$ python -q
>>> import numpy as np
>>> np.set_printoptions(precision=1, suppress=True, linewidth=120)
>>> def rd(a):
...     return np.round(a, 1) + 0
... 
>>> feats = np.array([[0, 2, 1], [1, 6, 1], [0, 0, 1]])
>>> proj = np.triu(np.array([[-1, 1, 2], [-3, -3, 2], [-2, 1, 0]]), 1) + np.eye(3)
>>> M2 = proj @ feats @ np.linalg.inv(proj)
>>> rd(np.poly(M2))
array([ 1., -7.,  4.,  2.])
>>> rd(np.linalg.det(M2))
np.float64(-2.0)
>>> M2
array([[  1.,   7., -12.],
       [  1.,   5.,  -9.],
       [  0.,   0.,   1.]])
>>> np.trace(M2), np.trace(feats)
(np.float64(7.0), np.int64(7))
>>> rd(np.linalg.eigvals(feats).sum().real)
np.float64(7.0)
>>> print(rd(np.linalg.det(2 * feats)), rd(np.linalg.det(feats)))
-16.0 -2.0
>>> vals, V = np.linalg.eig(feats)
>>> rd(vals)
array([-0.3,  6.3,  1. ])
>>> rd(np.sort(np.linalg.eigvals(feats.T)))
array([-0.3,  1. ,  6.3])
>>> print(rd(np.sort(np.linalg.eigvals(np.linalg.inv(feats)))))
[-3.2  0.2  1. ]
>>> rd(np.prod(vals))
np.float64(-2.0)
>>> M = np.load("m.npy")
>>> print(M)
[[ 1  1 -1 -1  1  1 -1 -1]
 [ 1 -1  1 -1  1 -1  1 -1]
 [ 1  1 -1 -1 -1 -1  1  1]
 [ 1  1  1  1 -1 -1 -1 -1]]
>>> gram = M.T @ M
>>> rd(np.linalg.svd(M, compute_uv=False) ** 2)
array([8., 8., 8., 8.])
>>> (M @ M.T).shape
(4, 4)
>>> np.diag(gram)
array([4, 4, 4, 4, 4, 4, 4, 4])
>>> np.allclose(gram, gram.T)
True
>>> M2 = np.array([[1, 5, 2], [1, 5, 4], [1, 3, 2]])
>>> np.einsum("ik,kj->ji", feats, M2)
array([[ 3,  8,  1],
       [13, 38,  3],
       [10, 28,  2]])
>>> print(M2.T @ feats.T)
[[ 3  8  1]
 [13 38  3]
 [10 28  2]]
>>> feats @ M2
array([[ 3, 13, 10],
       [ 8, 38, 28],
       [ 1,  3,  2]])
>>> np.einsum("ik,kj->ij", feats, M2)
array([[ 3, 13, 10],
       [ 8, 38, 28],
       [ 1,  3,  2]])
>>> np.einsum("ij->j", feats)
array([1, 8, 3])
>>> np.linalg.matrix_rank(feats @ M2)
np.int64(3)
>>> np.einsum("ij,ij->i", feats, feats)
array([ 5, 38,  1])
>>> print(np.vstack([feats, M2.T]).shape)
(6, 3)
>>> rd(np.linalg.norm(M))
np.float64(5.7)
>>> M.shape
(4, 8)
>>> np.linalg.matrix_rank(M)
np.int64(4)
>>> M - M[0]
array([[ 0,  0,  0,  0,  0,  0,  0,  0],
       [ 0, -2,  2,  0,  0, -2,  2,  0],
       [ 0,  0,  0,  0, -2, -2,  2,  2],
       [ 0,  0,  2,  2, -2, -2,  0,  0]])
>>> M.sum(axis=0)
array([ 4,  2,  0, -2,  0, -2,  0, -2])
>>> print(M.mean(axis=0))
[ 1.   0.5  0.  -0.5  0.  -0.5  0.  -0.5]
>>> np.abs(M).max()
np.int64(1)
>>> rng = np.random.default_rng(609538)
>>> data = np.array([[4, 4, 3, -5, -2],
...     [2, 5, 3, -5, 4],
...     [5, -1, -3, 3, -5],
...     [4, -3, 1, -1, 3],
...     [2, -3, 3, 1, -2],
...     [-5, -5, -4, 5, 5],
...     [-2, 2, -3, -1, 5]]) * (rng.random((7, 5)) < 0.3)
>>> data
array([[ 0,  4,  3,  0,  0],
       [ 0,  0,  0,  0,  0],
       [ 0,  0,  0,  0, -5],
       [ 0, -3,  0, -1,  0],
       [ 0,  0,  0,  0,  0],
       [ 0, -5,  0,  0,  0],
       [-2,  0, -3,  0,  5]])
>>> M2 = np.c_[data[:, :4] @ np.array([[5, 4, -2, -5], [4, 5, 0, -5], [-5, 2, -4, -5], [0, 0, -5, 2]]), np.array([-1, -2, 1, 2, 1, 2, 2])]
>>> print(M2)
[[  1  26 -12 -35  -1]
 [  0   0   0   0  -2]
 [  0   0   0   0   1]
 [-12 -15   5  13   2]
 [  0   0   0   0   1]
 [-20 -25   0  25   2]
 [  5 -14  16  25   2]]
>>> rd(np.linalg.norm(np.linalg.qr(data)[0].T @ M2, axis=0) ** 2 / ((M2 ** 2).sum(axis=0) + 1e-12))
array([1. , 1. , 1. , 1. , 0.7])
>>> rd(np.linalg.norm(M2 - data @ np.linalg.lstsq(data, M2)[0], axis=0))
array([0. , 0. , 0. , 0. , 2.2])
>>> np.linalg.matrix_rank(M2)
np.int64(5)
>>> rd(np.linalg.lstsq(data, M2[:, 0])[0])
array([ 5.,  4., -5.,  0.,  0.])
>>> theta = np.radians(30)
>>> r_ = np.eye(5)
>>> r_[0, 0] = r_[4, 4] = np.cos(theta)
>>> r_[0, 4], r_[4, 0] = -np.sin(theta), np.sin(theta)
>>> rd(r_)
array([[ 0.9,  0. ,  0. ,  0. , -0.5],
       [ 0. ,  1. ,  0. ,  0. ,  0. ],
       [ 0. ,  0. ,  1. ,  0. ,  0. ],
       [ 0. ,  0. ,  0. ,  1. ,  0. ],
       [ 0.5,  0. ,  0. ,  0. ,  0.9]])
>>> M2 = data @ r_.T
>>> print(rd(np.linalg.svd(data, compute_uv=False)), rd(np.linalg.svd(M2, compute_uv=False)))
[7.8 7.1 3.1 1.1 0.8] [7.8 7.1 3.1 1.1 0.8]
>>> np.allclose(data @ data.T, M2 @ M2.T)
True
>>> proj = data @ np.linalg.solve(data.T @ data, data.T)
>>> rd(proj)
array([[1., 0., 0., 0., 0., 0., 0.],
       [0., 0., 0., 0., 0., 0., 0.],
       [0., 0., 1., 0., 0., 0., 0.],
       [0., 0., 0., 1., 0., 0., 0.],
       [0., 0., 0., 0., 0., 0., 0.],
       [0., 0., 0., 0., 0., 1., 0.],
       [0., 0., 0., 0., 0., 0., 1.]])
>>> rd(proj @ data[:, 1])
array([ 4.,  0.,  0., -3.,  0., -5.,  0.])
>>> np.linalg.matrix_rank(np.eye(7) - proj)
np.int64(2)
>>> rd(np.linalg.norm(data) ** 2 / np.linalg.norm(data, 2) ** 2)
np.float64(2.0)
>>> rd(np.linalg.norm(data[1], 1)), rd(np.linalg.norm(data[1], np.inf))
(np.float64(0.0), np.float64(0.0))
>>> rd(np.linalg.norm(data, axis=0))
array([2. , 7.1, 4.2, 1. , 7.1])
>>> rd(np.linalg.norm(data[1] - data[6]))
np.float64(6.2)
>>> print(data[1] @ data[6])
0
>>> rd(np.linalg.norm(data, axis=1))
array([5. , 0. , 5. , 3.2, 0. , 5. , 6.2])
>>> A = np.load("a.npy")
>>> A
array([[-0.1, -1. , -0.8,  0.3,  0.5],
       [-1.6, -0.7, -0.7,  4.2, -1.7],
       [ 1. ,  0.8,  1.8, -3.4,  0.6],
       [-0.6,  0. ,  0.5,  1.7, -0.8],
       [-0.5, -0.9, -0.6,  1.5,  0.1],
       [-2.5, -0.6,  1.7,  7.7,  0.9],
       [ 0. , -0.4,  0. ,  0.1, -0.1],
       [-0.6,  0.4,  0.9,  1.5,  0.5],
       [ 0.5, -0.4,  1.1, -1.4,  1. ],
       [-1.3, -0.5,  0.2,  4.2,  1.5],
       [-2.6,  0. ,  0.4,  7.6,  0.3],
       [-0.4,  1.1,  0.3,  1.7,  0. ],
       [ 0.2,  0.6,  0.9, -0.9,  0.5],
       [-1.7, -0.2, -0.9,  5.1, -0.5],
       [-0.1,  0. ,  0.2,  0.2,  0.4],
       [-1.1,  0.3,  0. ,  3.7, -0.2],
       [ 0.1,  0.6, -1.2,  0. ,  0. ],
       [ 0.9, -1.6,  2.1, -3.2, -0.1],
       [ 0.9, -0.8, -1.2, -2.7, -1.4],
       [-1. , -2.2, -1.1,  3.5, -1.7],
       [ 1.1, -0.5, -0.6, -3.2,  1.2],
       [ 0.2, -0.2,  0.6, -1.2, -0.5],
       [-1.5,  1.3, -0.2,  4. ,  1.1],
       [-0.1, -0.6,  0.2,  0.5,  0.5],
       [ 0.4,  0.5,  0.9, -1.2, -0.7],
       [-0.2,  1.3, -0.5,  0.9, -0.2],
       [ 0.5, -0.2, -0.2, -1.4,  0.5],
       [-0.7,  0.3, -0.4,  2.2, -0.1]])
>>> M2 = np.c_[A[:, :4] @ np.array([[0, 1, 1, 2], [2, 2, 0, 1], [2, 1, 1, 2], [0, 1, 2, 2]]), np.array([2, 1, 1, 2, 2, 2, 0, 1, 0, 2, 1, 1, 2, 2, 0, 1, 2, 0, 2, 0, 0, 2, 1, 1, 0, 0, 0, 2])]
>>> rd(M2)
array([[-3.6, -2.6, -0.3, -2.2,  2. ],
       [-2.8,  0.5,  6.1,  3.1,  1. ],
       [ 5.2,  1. , -4. , -0.4,  1. ],
       [ 1. ,  1.6,  3.3,  3.2,  2. ],
       [-3. , -1.4,  1.9, -0.1,  2. ],
       [ 2.2,  5.7, 14.6, 13.2,  2. ],
       [-0.8, -0.7,  0.2, -0.2,  0. ],
       [ 2.6,  2.6,  3.3,  4. ,  1. ],
       [ 1.4, -0.6, -1.2,  0. ,  0. ],
       [-0.6,  2.1,  7.3,  5.7,  2. ],
       [ 0.8,  5.4, 13. , 10.8,  1. ],
       [ 2.8,  3.8,  3.3,  4.3,  1. ],
       [ 3. ,  1.4, -0.7,  1. ,  2. ],
       [-2.2,  2.1,  7.6,  4.8,  2. ],
       [ 0.4,  0.3,  0.5,  0.6,  0. ],
       [ 0.6,  3.2,  6.3,  5.5,  1. ],
       [-1.2,  0.1, -1.1, -1.6,  2. ],
       [ 1. , -3.4, -3.4, -2. ,  0. ],
       [-4. , -4.6, -5.7, -6.8,  2. ],
       [-6.6, -3. ,  4.9,  0.6,  0. ],
       [-2.2, -3.7, -5.9, -5.9,  0. ],
       [ 0.8, -0.8, -1.6, -1. ,  2. ],
       [ 2.2,  4.9,  6.3,  5.9,  1. ],
       [-0.8, -0.6,  1.1,  0.6,  1. ],
       [ 2.8,  1.1, -1.1,  0.7,  0. ],
       [ 1.6,  2.8,  1.1,  1.7,  0. ],
       [-0.8, -1.5, -2.5, -2.4,  0. ],
       [-0.2,  1.7,  3.3,  2.5,  2. ]])
>>> rd(np.linalg.lstsq(A, M2[:, 0])[0])
array([0., 2., 2., 0., 0.])
>>> rd(np.linalg.norm(M2 - A @ np.linalg.lstsq(A, M2)[0], axis=0))
array([0. , 0. , 0. , 0. , 6.2])
>>> np.linalg.matrix_rank(np.c_[A, M2])
np.int64(6)
